$ python3 -q
>>> import numpy as np
>>> np.set_printoptions(precision=2, suppress=True, linewidth=100)
>>> rnd = lambda a: np.round(a, 2) + 0
>>> A2 = np.array([[2, -1, -1, -3, 1],
...     [2, 1, 3, 0, 0],
...     [-2, -3, 2, 1, -2],
...     [3, 1, -1, -3, -1],
...     [2, -1, 3, 1, 3]])
>>> K = np.tril(A2)
>>> K
array([[ 2,  0,  0,  0,  0],
       [ 2,  1,  0,  0,  0],
       [-2, -3,  2,  0,  0],
       [ 3,  1, -1, -3,  0],
       [ 2, -1,  3,  1,  3]])
>>> # triangular, det is the product of the diagonal
>>> rnd(np.linalg.norm(K) ** 2 / np.linalg.norm(K, 2) ** 2)
np.float64(1.97)
>>> rnd(np.linalg.norm(K, 1)), rnd(np.linalg.norm(K, np.inf))
(np.float64(11.0), np.float64(10.0))
>>> rnd(np.linalg.norm(K[3] - K[1]))
np.float64(3.32)
>>> rnd(np.linalg.norm(K, axis=0))
array([5.  , 3.46, 3.74, 3.16, 3.  ])
>>> W0 = np.loadtxt("test13.csv", delimiter=",")
>>> rnd(W0)
array([[-17.98,  25.97,   5.99,  -0.01,   4.  , -25.98,  21.98, -21.98, -15.98],
       [-17.08,  24.96,   5.58,  -0.28,   4.05, -25.02,  21.13, -21.13, -15.27],
       [ -9.18,  15.9 ,   2.16,  -2.34,   4.26, -16.44,  13.45, -13.62,  -9.12],
       [ -6.62,  12.84,   1.13,  -2.84,   4.19, -13.54,  10.81, -11.12,  -7.14],
       [ -5.2 ,  11.1 ,   0.59,  -3.06,   4.09, -11.88,   9.3 ,  -9.7 ,  -6.05],
       [ -4.13,   9.76,   0.2 ,  -3.18,   3.99, -10.59,   8.12,  -8.61,  -5.23],
       [ -0.4 ,   4.65,  -0.92,  -3.11,   3.18,  -5.64,   3.58,  -4.52,  -2.33],
       [ -0.01,   4.02,  -1.  ,  -3.  ,   3.01,  -5.02,   3.02,  -4.02,  -2.01],
       [  0.43,   3.24,  -1.06,  -2.82,   2.75,  -4.23,   2.31,  -3.39,  -1.63],
       [  0.88,   2.29,  -1.05,  -2.48,   2.35,  -3.25,   1.46,  -2.62,  -1.2 ],
       [  0.91,   2.23,  -1.05,  -2.45,   2.31,  -3.18,   1.41,  -2.57,  -1.17],
       [  0.94,   2.13,  -1.04,  -2.4 ,   2.27,  -3.08,   1.32,  -2.49,  -1.13],
       [  1.15,   1.24,  -0.88,  -1.84,   1.69,  -2.07,   0.54,  -1.72,  -0.76],
       [  1.12,   0.85,  -0.74,  -1.47,   1.35,  -1.59,   0.23,  -1.35,  -0.62],
       [  1.02,   0.61,  -0.6 ,  -1.18,   1.08,  -1.26,   0.06,  -1.09,  -0.52],
       [  0.52,   0.2 ,  -0.23,  -0.44,   0.42,  -0.52,  -0.1 ,  -0.49,  -0.28],
       [  0.  ,   0.  ,   0.  ,   0.  ,   0.  ,   0.  ,   0.  ,   0.  ,   0.  ],
       [ -0.79,  -0.36,   0.08,   0.28,  -0.38,   1.01,   0.4 ,   1.09,   0.89],
       [ -0.9 ,  -0.46,   0.03,   0.25,  -0.41,   1.26,   0.49,   1.37,   1.15],
       [ -0.88,  -2.29,  -1.47,  -1.3 ,   0.17,   4.51,   1.05,   5.14,   4.97],
       [ -0.82,  -2.44,  -1.59,  -1.44,   0.24,   4.73,   1.06,   5.39,   5.24],
       [ -0.71,  -2.69,  -1.82,  -1.69,   0.36,   5.11,   1.07,   5.83,   5.7 ],
       [ -0.39,  -3.33,  -2.39,  -2.33,   0.67,   6.04,   1.05,   6.91,   6.84],
       [  4.22,  -9.87,  -8.22,  -8.8 ,   3.99,  14.7 ,  -0.24,  16.69,  17.28],
       [  5.43, -11.38,  -9.54, -10.27,   4.75,  16.58,  -0.68,  18.79,  19.52],
       [  8.05, -14.56, -12.29, -13.31,   6.35,  20.47,  -1.7 ,  23.11,  24.14],
       [ 10.93, -17.95, -15.2 , -16.52,   8.05,  24.54,  -2.89,  27.62,  28.94],
       [ 13.83, -21.28, -18.03, -19.64,   9.69,  28.48,  -4.14,  31.96,  33.57]])
>>> labels = W0[:, 8] > np.median(W0[:, 8])
>>> f = W0[labels].mean(axis=0) - W0[~labels].mean(axis=0)
>>> rnd(f)
array([  6.76, -14.79,  -5.66,  -3.22,  -0.61,  18.37,  -7.37,  17.94,  15.5 ])
>>> E = np.loadtxt("mat.csv", delimiter=",")
>>> E
array([[ 0.2, -0.5,  0.9, -2.8,  0. ,  1.9,  0.8,  0.9],
       [ 0.6,  0.7, -1.1, -1.3,  1.5,  0.8,  0.5,  0.2],
       [-1.3, -0.1,  0.6,  1.1, -0.1,  2.7, -0.5,  0.5],
       [ 1.2, -0.2,  1.2, -0.9,  0.3,  0.6,  0.3, -0.8],
       [-0.5,  0.1, -0.7, -0.9, -1.4,  1.6,  0.9,  0.8],
       [ 1. , -0.5,  0.6,  0.4,  2.2, -0.6,  0.3,  0. ],
       [ 3.9, -1.5, -5.4, -4.5,  1.8,  2.7,  1.2,  0.3],
       [ 0.4, -1.7,  1.2,  0.1, -0.2, -0.6, -0.9, -0.5],
       [-0.5,  0.9, -1.7, -0.4,  1.1,  1.3, -0.1, -0.4],
       [-0.1, -1.9,  1.7,  0.1,  1. ,  0.4,  0.2, -0.7],
       [-0.4, -0.3,  0.9,  0.9, -2. ,  1. , -1.3,  0.2],
       [ 0. ,  1.2,  0.1,  2.4, -1.8, -0.6, -0.3,  0.2],
       [ 0.5, -0.9,  1.2, -0.2, -0.5, -0.2, -0.7,  0. ],
       [ 1.3, -0.8,  0.5, -0.1,  1.3,  0.1,  0.3,  0.1],
       [ 1.6,  0.3, -1.2,  0. , -0.2, -1. ,  1.6,  0. ],
       [ 1.1,  1.4,  1.7,  1.3, -0.5,  0.8,  0.8, -0.4],
       [-1.1, -0.1, -1.1, -1.1, -1.1, -0.6, -1. , -2.3],
       [ 0.4,  2.2, -0.7, -0.2,  0. , -0.2,  0.1, -1. ],
       [ 1.4, -1.6, -2.2, -0.8, -2.7,  0.8, -0.3, -1.1],
       [ 1.1,  0.1, -0.9,  2.2,  0.2, -0.2,  1.2,  0.3],
       [ 0.5, -0.4, -0.4,  0.5, -0.5, -0.5, -0.3,  0.4],
       [ 0. ,  0.1,  0.8, -1.7, -0.3, -0.4,  0.1, -1. ],
       [ 1.1, -1. , -1.1,  0.1,  1.7,  0.1,  1.2, -1. ],
       [ 2.1,  0.5,  1.6,  2. , -0.1,  0.8,  0.7,  0.2],
       [-0.1, -1.1,  0.4,  0.2, -0.3, -1. ,  0.1,  0.9],
       [-1.5,  0.2,  0.2, -0.2,  0.8, -0.8, -0.2,  1.3],
       [ 0.1,  1.3, -0.6,  0. , -1.5,  1.4, -1.5,  1.1],
       [ 0.4, -0.8,  0.3, -0.2, -0.7,  0. , -0.1,  1.3]])
>>> x = np.array([1, 3, 1, 2, 2, 2, 3, 1])
>>> y = E @ x
>>> try:
...     np.linalg.solve(E, y)
... except np.linalg.LinAlgError as e:
...     print("failed:", e)
... 
failed: Last 2 dimensions of the array must be square
>>> rnd(np.linalg.lstsq(E, y)[0])
array([1., 3., 1., 2., 2., 2., 3., 1.])
>>> rnd(np.linalg.pinv(E) @ E)
array([[1., 0., 0., 0., 0., 0., 0., 0.],
       [0., 1., 0., 0., 0., 0., 0., 0.],
       [0., 0., 1., 0., 0., 0., 0., 0.],
       [0., 0., 0., 1., 0., 0., 0., 0.],
       [0., 0., 0., 0., 1., 0., 0., 0.],
       [0., 0., 0., 0., 0., 1., 0., 0.],
       [0., 0., 0., 0., 0., 0., 1., 0.],
       [0., 0., 0., 0., 0., 0., 0., 1.]])
>>> rng = np.random.default_rng(57)
>>> y = y + 0.05 * rng.normal(size=28)
>>> rnd(y)
array([  1.12,   5.32,   5.48,   1.97,   1.21,   5.02,  -2.16,  -8.12,   3.82,  -1.16,  -4.34,
         2.96,  -4.87,   3.04,   3.65,  12.22, -13.33,   4.8 , -12.95,   8.85,  -2.64,  -4.42,
         3.33,  12.84,  -4.01,  -0.37,  -0.17,  -2.52])
>>> c, *_ = np.linalg.lstsq(E, y)
>>> rnd(E.T @ (y - E @ c))
array([0., 0., 0., 0., 0., 0., 0., 0.])
>>> [round(float(np.linalg.norm(np.linalg.solve(E.T @ E + lam * np.eye(8), E.T @ y))), 2) for lam in (0, 1, 10, 100)]
[5.74, 5.55, 4.32, 1.42]
>>> c.round()
array([1., 3., 1., 2., 2., 2., 3., 1.])
>>> feats = np.load("dump.npy")
>>> feats
array([[ -2,  -2,  -2,  -2,  -2,  -2,  -2],
       [ -2,  -4,  -4,  -4,  -4,  -4,  -4],
       [ -2,  -4,  -6,  -6,  -6,  -6,  -6],
       [ -2,  -4,  -6,  -8,  -8,  -8,  -8],
       [ -2,  -4,  -6,  -8, -10, -10, -10],
       [ -2,  -4,  -6,  -8, -10, -12, -12],
       [ -2,  -4,  -6,  -8, -10, -12, -14]])
>>> A2 = np.array([[2, 2], [0, 0], [1, 1], [1, 0], [2, 2], [0, 1], [1, 2]])
>>> np.einsum("ij,ij->i", feats, feats)
array([ 28, 100, 200, 312, 420, 508, 560])
>>> np.einsum("ik,kj->ij", feats, A2)
array([[-14, -16],
       [-24, -28],
       [-34, -40],
       [-42, -50],
       [-48, -60],
       [-50, -66],
       [-52, -70]])
>>> np.einsum("ij->j", feats)
array([-14, -26, -36, -44, -50, -54, -56])
>>> np.vstack([feats, A2.T]).shape
(9, 7)
>>> A2.T @ feats.T
array([[-14, -24, -34, -42, -48, -50, -52],
       [-16, -28, -40, -50, -60, -66, -70]])
>>> np.linalg.matrix_rank(feats @ A2)
np.int64(2)
>>> feats @ A2
array([[-14, -16],
       [-24, -28],
       [-34, -40],
       [-42, -50],
       [-48, -60],
       [-50, -66],
       [-52, -70]])
>>> rnd(np.abs(np.linalg.eigvals(feats)).max())
np.float64(45.76)
>>> np.allclose(feats, feats.T)
True
>>> feats @ feats
array([[ 28,  52,  72,  88, 100, 108, 112],
       [ 52, 100, 140, 172, 196, 212, 220],
       [ 72, 140, 200, 248, 284, 308, 320],
       [ 88, 172, 248, 312, 360, 392, 408],
       [100, 196, 284, 360, 420, 460, 480],
       [108, 212, 308, 392, 460, 508, 532],
       [112, 220, 320, 408, 480, 532, 560]])
>>> np.linalg.matrix_power(feats, 2)
array([[ 28,  52,  72,  88, 100, 108, 112],
       [ 52, 100, 140, 172, 196, 212, 220],
       [ 72, 140, 200, 248, 284, 308, 320],
       [ 88, 172, 248, 312, 360, 392, 408],
       [100, 196, 284, 360, 420, 460, 480],
       [108, 212, 308, 392, 460, 508, 532],
       [112, 220, 320, 408, 480, 532, 560]])
>>> M = np.load("case8.npy")
>>> M
array([[  1,  -1,  -2,   2,   0,   2,  -2,   1],
       [ -3,  -2,  -2,   7,   4,  -4, -10,  -5],
       [  2,   4,  -7,   1,   6,  -2, -10,  -1],
       [ -6,   1,   4,   1,   4, -10,  -4,  -8],
       [  3,   1,  -8,   4,   4,   2, -10,   1],
       [  0,   6,  -3,  -3,   6,  -6,  -6,  -3],
       [  1,  -1,  -2,   2,   0,   2,  -2,   1],
       [ -6,  -1,   5,   2,   2,  -8,  -2,  -7],
       [ -1,  -2,   0,   3,   0,   0,  -2,  -1]])
>>> ang = np.radians(120)
>>> R = np.eye(8)
>>> R[2, 2] = R[4, 4] = np.cos(ang)
>>> R[2, 4], R[4, 2] = -np.sin(ang), np.sin(ang)
>>> rnd(R)
array([[ 1.  ,  0.  ,  0.  ,  0.  ,  0.  ,  0.  ,  0.  ,  0.  ],
       [ 0.  ,  1.  ,  0.  ,  0.  ,  0.  ,  0.  ,  0.  ,  0.  ],
       [ 0.  ,  0.  , -0.5 ,  0.  , -0.87,  0.  ,  0.  ,  0.  ],
       [ 0.  ,  0.  ,  0.  ,  1.  ,  0.  ,  0.  ,  0.  ,  0.  ],
       [ 0.  ,  0.  ,  0.87,  0.  , -0.5 ,  0.  ,  0.  ,  0.  ],
       [ 0.  ,  0.  ,  0.  ,  0.  ,  0.  ,  1.  ,  0.  ,  0.  ],
       [ 0.  ,  0.  ,  0.  ,  0.  ,  0.  ,  0.  ,  1.  ,  0.  ],
       [ 0.  ,  0.  ,  0.  ,  0.  ,  0.  ,  0.  ,  0.  ,  1.  ]])
>>> A2 = M @ R.T
>>> rnd(np.linalg.svd(M, compute_uv=False)), rnd(np.linalg.svd(A2, compute_uv=False))
(array([26.92, 21.13, 11.79,  0.  ,  0.  ,  0.  ,  0.  ,  0.  ]), array([26.92, 21.13, 11.79,  0.  ,  0.  ,  0.  ,  0.  ,  0.  ]))
>>> rnd(np.abs(A2 - M).max(axis=0))
array([ 0.  ,  0.  ,  9.46,  0.  , 15.06,  0.  ,  0.  ,  0.  ])
>>> rnd(A2)
array([[  1.  ,  -1.  ,   1.  ,   2.  ,  -1.73,   2.  ,  -2.  ,   1.  ],
       [ -3.  ,  -2.  ,  -2.46,   7.  ,  -3.73,  -4.  , -10.  ,  -5.  ],
       [  2.  ,   4.  ,  -1.7 ,   1.  ,  -9.06,  -2.  , -10.  ,  -1.  ],
       [ -6.  ,   1.  ,  -5.46,   1.  ,   1.46, -10.  ,  -4.  ,  -8.  ],
       [  3.  ,   1.  ,   0.54,   4.  ,  -8.93,   2.  , -10.  ,   1.  ],
       [  0.  ,   6.  ,  -3.7 ,  -3.  ,  -5.6 ,  -6.  ,  -6.  ,  -3.  ],
       [  1.  ,  -1.  ,   1.  ,   2.  ,  -1.73,   2.  ,  -2.  ,   1.  ],
       [ -6.  ,  -1.  ,  -4.23,   2.  ,   3.33,  -8.  ,  -2.  ,  -7.  ],
       [ -1.  ,  -2.  ,   0.  ,   3.  ,   0.  ,   0.  ,  -2.  ,  -1.  ]])
>>> rnd(np.linalg.det(R)), np.trace(R)
(np.float64(1.0), np.float64(5.0))
>>> [round(float(x), 2) for x in np.linalg.svd(M, compute_uv=False)[:3]]
[26.92, 21.13, 11.79]
>>> np.linalg.cond(M) > 100
np.True_
>>> np.linalg.matrix_rank(M, rtol=0.1)
np.int64(3)
